% ipython --no-banner

In [1]: import numpy as np

In [2]: import numpy.linalg as la

In [3]: np.set_printoptions(precision=2, suppress=True, linewidth=200, floatmode="fixed")

In [4]: W0 = np.load("test8.npy")

In [5]: W0
Out[5]: 
array([[ 1,  0, -1, -1,  0],
       [ 0,  0,  0,  0,  0],
       [-1,  0,  1,  1,  0],
       [-1,  0,  1,  1,  0],
       [ 0,  0,  0,  0,  0]])

In [6]: (W0 + W0.T) / 2
Out[6]: 
array([[ 1.00,  0.00, -1.00, -1.00,  0.00],
       [ 0.00,  0.00,  0.00,  0.00,  0.00],
       [-1.00,  0.00,  1.00,  1.00,  0.00],
       [-1.00,  0.00,  1.00,  1.00,  0.00],
       [ 0.00,  0.00,  0.00,  0.00,  0.00]])

In [7]: round(float(np.abs(la.eigvals(W0)).max()), 2)
Out[7]: 3.0

In [8]: round(la.det(W0), 2)
Out[8]: np.float64(0.0)

In [9]: np.allclose(W0, W0.T)
Out[9]: True

In [10]: np.allclose(W0 @ W0.T, W0.T @ W0)
Out[10]: True

In [11]: W0 @ W0
Out[11]: 
array([[ 3,  0, -3, -3,  0],
       [ 0,  0,  0,  0,  0],
       [-3,  0,  3,  3,  0],
       [-3,  0,  3,  3,  0],
       [ 0,  0,  0,  0,  0]])

In [12]: np.trace(W0)
Out[12]: np.int64(3)

In [13]: np.round(np.sort(np.abs(la.eigvals(W0))), 2) + 0
Out[13]: array([0.00, 0.00, 0.00, 0.00, 3.00])

In [14]: rng = np.random.default_rng(39158)

In [15]: z = rng.permutation(5)

In [16]: z
Out[16]: array([3, 0, 4, 1, 2])

In [17]: B = W0[z][:, z]

In [18]: np.diag(B)
Out[18]: array([1, 1, 0, 0, 1])

In [19]: B = np.array([[2, 2], [2, 2], [0, 0], [1, 2], [1, 1]])

In [20]: np.einsum("ik,kj->ji", W0, B)
Out[20]: 
array([[ 1,  0, -1, -1,  0],
       [ 0,  0,  0,  0,  0]])

In [21]: np.einsum("ij,ij->", W0, B)
ValueError: operands could not be broadcast together with remapped shapes [original->remapped]: (5,5)->(5,5) (5,2)->(5,2) 


In [22]: la.matrix_rank(W0 @ B)
Out[22]: np.int64(1)

In [23]: np.einsum("ij,ij->i", W0, W0)
Out[23]: array([3, 0, 3, 3, 0])

In [24]: la.matrix_rank(np.vstack([W0, B.T]))
Out[24]: np.int64(3)

In [25]: np.einsum("ik,kj->ij", W0, B)
Out[25]: 
array([[ 1,  0],
       [ 0,  0],
       [-1,  0],
       [-1,  0],
       [ 0,  0]])

In [26]: np.vstack([W0, B.T]).shape
Out[26]: (7, 5)

In [27]: left, sv, Vt = la.svd(W0)

In [28]: evecs = Vt[:(sv > 1e-8).sum()]

In [29]: vec = W0[0] + 2 * W0[3] + rng.integers(2) * np.eye(5)[3]

In [30]: vec
Out[30]: array([-1.00,  0.00,  1.00,  1.00,  0.00])

In [31]: la.matrix_rank(np.vstack([W0, vec]))
Out[31]: np.int64(1)

In [32]: evecs.T @ evecs
Out[32]: 
array([[ 0.33,  0.00, -0.33, -0.33,  0.00],
       [ 0.00,  0.00,  0.00,  0.00,  0.00],
       [-0.33,  0.00,  0.33,  0.33,  0.00],
       [-0.33,  0.00,  0.33,  0.33,  0.00],
       [ 0.00,  0.00,  0.00,  0.00,  0.00]])

In [33]: feats = np.array([[-0.8, 0.0, -0.8, 0.1],
    ...:     [0.2, 1.1, 1.1, -0.5],
    ...:     [0.4, -2.6, 0.0, -0.8],
    ...:     [-0.1, 1.3, 0.4, -1.1],
    ...:     [0.5, -0.1, 0.2, -0.1],
    ...:     [0.9, 0.7, 0.3, -1.1],
    ...:     [-0.2, 0.3, 0.7, 0.5],
    ...:     [0.9, 0.5, 0.7, -0.5],
    ...:     [-0.2, -0.7, -0.1, -2.2],
    ...:     [0.0, -0.9, 0.3, -0.2],
    ...:     [1.5, 0.8, 1.1, 0.2],
    ...:     [-0.7, 2.0, 1.3, 0.1]])

In [34]: feats
Out[34]: 
array([[-0.80,  0.00, -0.80,  0.10],
       [ 0.20,  1.10,  1.10, -0.50],
       [ 0.40, -2.60,  0.00, -0.80],
       [-0.10,  1.30,  0.40, -1.10],
       [ 0.50, -0.10,  0.20, -0.10],
       [ 0.90,  0.70,  0.30, -1.10],
       [-0.20,  0.30,  0.70,  0.50],
       [ 0.90,  0.50,  0.70, -0.50],
       [-0.20, -0.70, -0.10, -2.20],
       [ 0.00, -0.90,  0.30, -0.20],
       [ 1.50,  0.80,  1.10,  0.20],
       [-0.70,  2.00,  1.30,  0.10]])

In [35]: W2 = feats[[7, 11]].astype(float)

In [36]: for _ in range(6):
    ...:     z = la.norm(feats[:, None] - W2, axis=-1).argmin(axis=1)
    ...:     W2 = np.array([feats[z == j].mean(axis=0) for j in range(2)])
    ...: 

In [37]: z
Out[37]: array([0, 0, 0, 0, 0, 0, 0, 0, 0, 0, 0, 1])

In [38]: np.abs(W2[1] - W2[0]).argmax()
Out[38]: np.int64(1)

In [39]: W2[1] - W2[0]
Out[39]: array([-0.98,  1.96,  0.95,  0.62])

In [40]: W2
Out[40]: 
array([[ 0.28,  0.04,  0.35, -0.52],
       [-0.70,  2.00,  1.30,  0.10]])

In [41]: data = np.load("data.npy")

In [42]: data
Out[42]: 
array([[29.00,  0.00,  0.00,  0.00, 15.00, 15.00, 10.00],
       [ 0.00,  4.00,  0.00,  0.00,  0.00,  0.00,  0.00],
       [ 0.00,  0.00,  4.00,  0.00,  0.00,  0.00,  0.00],
       [ 0.00,  0.00,  0.00,  4.00,  0.00,  0.00,  0.00],
       [15.00,  0.00,  0.00,  0.00, 13.00,  9.00,  6.00],
       [15.00,  0.00,  0.00,  0.00,  9.00, 13.00,  6.00],
       [10.00,  0.00,  0.00,  0.00,  6.00,  6.00,  8.00]])

In [43]: data @ data
Out[43]: 
array([[1391.00,    0.00,    0.00,    0.00,  825.00,  825.00,  550.00],
       [   0.00,   16.00,    0.00,    0.00,    0.00,    0.00,    0.00],
       [   0.00,    0.00,   16.00,    0.00,    0.00,    0.00,    0.00],
       [   0.00,    0.00,    0.00,   16.00,    0.00,    0.00,    0.00],
       [ 825.00,    0.00,    0.00,    0.00,  511.00,  495.00,  330.00],
       [ 825.00,    0.00,    0.00,    0.00,  495.00,  511.00,  330.00],
       [ 550.00,    0.00,    0.00,    0.00,  330.00,  330.00,  236.00]])

In [44]: (la.matrix_power((data != 0) + (data.T != 0) + np.eye(7), 7) > 0).astype(int)
Out[44]: 
array([[1, 0, 0, 0, 1, 1, 1],
       [0, 1, 0, 0, 0, 0, 0],
       [0, 0, 1, 0, 0, 0, 0],
       [0, 0, 0, 1, 0, 0, 0],
       [1, 0, 0, 0, 1, 1, 1],
       [1, 0, 0, 0, 1, 1, 1],
       [1, 0, 0, 0, 1, 1, 1]])

In [45]: w, evecs = la.eigh(data)

In [46]: vec = np.array([9, -4, 0, 7, 7, -1, 4])

In [47]: np.round(evecs * np.abs(w) @ evecs.T, 2) + 0
Out[47]: 
array([[29.00,  0.00,  0.00,  0.00, 15.00, 15.00, 10.00],
       [ 0.00,  4.00,  0.00,  0.00,  0.00,  0.00,  0.00],
       [ 0.00,  0.00,  4.00,  0.00,  0.00,  0.00,  0.00],
       [ 0.00,  0.00,  0.00,  4.00,  0.00,  0.00,  0.00],
       [15.00,  0.00,  0.00,  0.00, 13.00,  9.00,  6.00],
       [15.00,  0.00,  0.00,  0.00,  9.00, 13.00,  6.00],
       [10.00,  0.00,  0.00,  0.00,  6.00,  6.00,  8.00]])

In [48]: np.round(evecs * np.maximum(w, 0) @ evecs.T, 2) + 0
Out[48]: 
array([[29.00,  0.00,  0.00,  0.00, 15.00, 15.00, 10.00],
       [ 0.00,  4.00,  0.00,  0.00,  0.00,  0.00,  0.00],
       [ 0.00,  0.00,  4.00,  0.00,  0.00,  0.00,  0.00],
       [ 0.00,  0.00,  0.00,  4.00,  0.00,  0.00,  0.00],
       [15.00,  0.00,  0.00,  0.00, 13.00,  9.00,  6.00],
       [15.00,  0.00,  0.00,  0.00,  9.00, 13.00,  6.00],
       [10.00,  0.00,  0.00,  0.00,  6.00,  6.00,  8.00]])

In [49]: (np.sign(evecs[:, -1].round(6)) == np.sign(evecs[0, -1].round(6))).astype(int)
Out[49]: array([1, 0, 0, 0, 1, 1, 1])

In [50]: B = data + rng.integers(-2, 3, (7, 1)) @ rng.integers(-2, 3, (1, 7))

In [51]: B
Out[51]: 
array([[31.00, -4.00,  2.00, -2.00, 11.00, 13.00, 14.00],
       [ 1.00,  2.00,  1.00, -1.00, -2.00, -1.00,  2.00],
       [-1.00,  2.00,  3.00,  1.00,  2.00,  1.00, -2.00],
       [-1.00,  2.00, -1.00,  5.00,  2.00,  1.00, -2.00],
       [16.00, -2.00,  1.00, -1.00, 11.00,  8.00,  8.00],
       [16.00, -2.00,  1.00, -1.00,  7.00, 12.00,  8.00],
       [ 9.00,  2.00, -1.00,  1.00,  8.00,  7.00,  6.00]])

In [52]: la.matrix_rank(B - data, tol=1e-8)
Out[52]: np.int64(1)
